$ python -q
>>> import numpy as np
>>> import numpy.linalg as la
>>> np.set_printoptions(suppress=True, linewidth=100)
>>> def rnd(a):
...     return np.round(a, 2) + 0
... 
>>> K = np.load("w.npy")
>>> K
array([[1.  , 0.2 , 0.04],
       [0.2 , 1.  , 0.2 ],
       [0.04, 0.2 , 1.  ]])
>>> # symmetric, so the eigenvalues are real
>>> L = la.cholesky(K)
>>> rnd(L @ L.T)
array([[1.  , 0.2 , 0.04],
       [0.2 , 1.  , 0.2 ],
       [0.04, 0.2 , 1.  ]])
>>> print(rnd(np.prod(np.diag(L)) ** 2), rnd(la.det(K)))
0.92 0.92
>>> np.diag(L) ** 2
array([1.  , 0.96, 0.96])
>>> print(rnd(L))
[[1.   0.   0.  ]
 [0.2  0.98 0.  ]
 [0.04 0.2  0.98]]
>>> la.eigvalsh(K).min() > 0
np.True_
>>> K / np.sqrt(np.outer(np.diag(K), np.diag(K)))
array([[1.  , 0.2 , 0.04],
       [0.2 , 1.  , 0.2 ],
       [0.04, 0.2 , 1.  ]])
>>> r0 = np.array([4, 0, 1, 2])
>>> feats = np.array([np.roll(r0, i) for i in range(4)])
>>> feats
array([[4, 0, 1, 2],
       [2, 4, 0, 1],
       [1, 2, 4, 0],
       [0, 1, 2, 4]])
>>> rng = np.random.default_rng(65476)
>>> idx = rng.permutation(4)
>>> A2 = feats[:, idx] * rng.choice([-1, 1], 4)
>>> A2
array([[ 0,  1, -2,  4],
       [-4,  0, -1,  2],
       [-2,  4,  0,  1],
       [-1,  2, -4,  0]])
>>> Uu, _, vt = la.svd(feats.T @ A2)
>>> idx
array([1, 2, 3, 0])
>>> x0 = np.array([2, -2, 1, 1])
>>> target = A2 @ x0
>>> c, lr = np.zeros(4), 1 / la.norm(A2, 2) ** 2
>>> for i in range(25):
...     c -= lr * A2.T @ (A2 @ c - target)
...     if i % 5 == 0: print(i, round(la.norm(A2 @ c - target), 2))
... 
0 6.41
5 1.55
10 0.42
15 0.13
20 0.04
>>> rnd(la.cond(A2))
np.float64(2.33)
>>> rnd(c)
array([ 2., -2.,  1.,  1.])
>>> np.einsum("ij,ji->", feats, feats)
np.int64(68)
>>> rnd(la.eigvals(feats))
array([7.+0.j, 3.+2.j, 3.-2.j, 3.+0.j])
>>> rnd(la.det(feats.T))
np.float64(273.0)
>>> np.fft.fft(feats[0])
array([7.+0.j, 3.+2.j, 3.+0.j, 3.-2.j])
>>> feats @ (-1.0) ** np.arange(4)
array([ 3., -3.,  3., -3.])
>>> r0, r1 = feats[1], feats[0]
>>> print(r0 @ r0)
21
>>> p = (r0 @ r1) / (r0 @ r0) * r0
>>> rnd(p)
array([0.95, 1.9 , 0.  , 0.48])
>>> la.matrix_rank(np.outer(r0, r1))
np.int64(1)
>>> M = np.load("run13.npy")
>>> print(M)
[[0 2 2]
 [2 4 1]
 [2 1 2]]
>>> evals, evecs = la.eig(M)
>>> rnd(M @ evecs[:, 0] - evals[0] * evecs[:, 0])
array([0., 0., 0.])
>>> x0 = np.array([2, 1, 2])
>>> target = M @ x0
>>> target
array([ 6, 10,  9])
>>> rnd(la.solve(M, target + M[:, 2]))
array([2., 1., 3.])
>>> print(rnd(la.solve(M.T, M[1])))
[0. 1. 0.]
>>> A2 = la.inv(M)
>>> np.allclose(A2, M.T)
False
>>> x0 = np.array([-1, 3, 2])
>>> M @ (2 * x0)
array([20, 24, 10])
>>> la.norm(M @ x0) <= la.norm(M, 2) * la.norm(x0) + 1e-9
np.True_
>>> M @ x0
array([10, 12,  5])
>>> M @ np.ones(3)
array([4., 7., 5.])
>>> (M * x0).sum(axis=1)
array([10, 12,  5])
>>> M * x0
array([[ 0,  6,  4],
       [-2, 12,  2],
       [-2,  3,  4]])
>>> rnd(la.eigvalsh(M).min())
np.float64(-1.53)
>>> A = np.loadtxt("layer11.csv", delimiter=",")
>>> A
array([[-6., -6.,  4., -6., -6.,  4.],
       [ 2., -2., -2.,  2., -2., -2.],
       [ 6.,  2.,  6.,  6.,  2.,  6.],
       [-6., -6.,  4.,  0.,  0.,  0.],
       [ 2., -2., -2.,  0.,  0.,  0.],
       [ 6.,  2.,  6.,  0.,  0.,  0.]])
>>> A2 = A[0, 0] * A[1:] - np.outer(A[1:, 0], A[0])
>>> A2
array([[  0.,  24.,   4.,   0.,  24.,   4.],
       [  0.,  24., -60.,   0.,  24., -60.],
       [  0.,   0.,   0., -36., -36.,  24.],
       [  0.,  24.,   4.,  12.,  12.,  -8.],
       [  0.,  24., -60.,  36.,  36., -24.]])
>>> rnd(A[:, 0] / A[0, 0])
array([ 1.  , -0.33, -1.  ,  1.  , -0.33, -1.  ])
>>> la.matrix_rank(A2), la.matrix_rank(A)
(np.int64(5), np.int64(6))
>>> C2 = A.T @ A
>>> np.diag(C2)
array([152.,  88., 112.,  76.,  44.,  56.])
>>> rnd(la.svd(A, compute_uv=False) ** 2)
array([279.86, 153.55,  40.83,  27.37,  22.4 ,   3.99])
>>> print(la.matrix_rank(C2))
6
>>> print(np.allclose(C2, C2.T))
True
>>> print(C2)
[[152.  88.  16.  76.  44.   8.]
 [ 88.  88. -16.  44.  44.  -8.]
 [ 16. -16. 112.   8.  -8.  56.]
 [ 76.  44.   8.  76.  44.   8.]
 [ 44.  44.  -8.  44.  44.  -8.]
 [  8.  -8.  56.   8.  -8.  56.]]
>>> (A @ A.T).shape
(6, 6)
>>> rnd(la.eigvalsh(C2)[::-1])
array([279.86, 153.55,  40.83,  27.37,  22.4 ,   3.99])
>>> F = np.array([[-1.4, -0.5, 0.2],
...     [0.8, -0.2, -0.9],
...     [-1.7, 0.2, 1.8],
...     [0.5, -0.2, -0.8],
...     [0.5, 0.3, -0.9],
...     [2.3, -0.8, -0.5],
...     [1.7, 0.4, 0.8],
...     [0.3, -1.0, 0.6],
...     [-0.1, -1.1, 1.0],
...     [-0.1, 0.9, 1.3],
...     [1.0, -0.4, 2.0]])
>>> F[:, 0] = 4 * F[:, 2] + 0.3 * rng.normal(size=11)
>>> rnd(F)
array([[ 0.82, -0.5 ,  0.2 ],
       [-3.6 , -0.2 , -0.9 ],
       [ 7.12,  0.2 ,  1.8 ],
       [-2.95, -0.2 , -0.8 ],
       [-3.46,  0.3 , -0.9 ],
       [-1.57, -0.8 , -0.5 ],
       [ 3.61,  0.4 ,  0.8 ],
       [ 2.48, -1.  ,  0.6 ],
       [ 4.35, -1.1 ,  1.  ],
       [ 5.24,  0.9 ,  1.3 ],
       [ 7.84, -0.4 ,  2.  ]])
>>> # column 0 is much longer than the rest
>>> idx = F[:, 1] > np.median(F[:, 1])
>>> r0 = F[idx].mean(axis=0) - F[~idx].mean(axis=0)
>>> print(((F - F.mean(axis=0)) @ r0 > 0).astype(int))
[0 0 1 0 0 0 1 1 1 1 1]
>>> print(rnd(r0))
[2.07 1.05 0.52]
>>> mat = np.loadtxt("m.csv", delimiter=",")
>>> mat
array([[1.  , 0.9 , 0.81, 0.73],
       [0.9 , 1.  , 0.9 , 0.81],
       [0.81, 0.9 , 1.  , 0.9 ],
       [0.73, 0.81, 0.9 , 1.  ]])
>>> # equal to its transpose
>>> mat.reshape(-1, 2)
array([[1.  , 0.9 ],
       [0.81, 0.73],
       [0.9 , 1.  ],
       [0.9 , 0.81],
       [0.81, 0.9 ],
       [1.  , 0.9 ],
       [0.73, 0.81],
       [0.9 , 1.  ]])
>>> mat.ravel(order="F")
array([1.  , 0.9 , 0.81, 0.73, 0.9 , 1.  , 0.9 , 0.81, 0.81, 0.9 , 1.  , 0.9 , 0.73, 0.81, 0.9 ,
       1.  ])
>>> mat.reshape(2, -1)
array([[1.  , 0.9 , 0.81, 0.73, 0.9 , 1.  , 0.9 , 0.81],
       [0.81, 0.9 , 1.  , 0.9 , 0.73, 0.81, 0.9 , 1.  ]])
>>> T = mat.reshape(4, 2, -1)
>>> T.transpose(1, 0, 2)
array([[[1.  , 0.9 ],
        [0.9 , 1.  ],
        [0.81, 0.9 ],
        [0.73, 0.81]],

       [[0.81, 0.73],
        [0.9 , 0.81],
        [1.  , 0.9 ],
        [0.9 , 1.  ]]])
>>> T.sum(axis=1)
array([[1.81, 1.63],
       [1.8 , 1.81],
       [1.81, 1.8 ],
       [1.63, 1.81]])
>>> print(rnd(np.einsum("ihd,ihd->ih", T, T)))
[[1.81 1.19]
 [1.81 1.47]
 [1.47 1.81]
 [1.19 1.81]]
>>> T.shape
(4, 2, 2)
>>> T[:, 0]
array([[1.  , 0.9 ],
       [0.9 , 1.  ],
       [0.81, 0.9 ],
       [0.73, 0.81]])
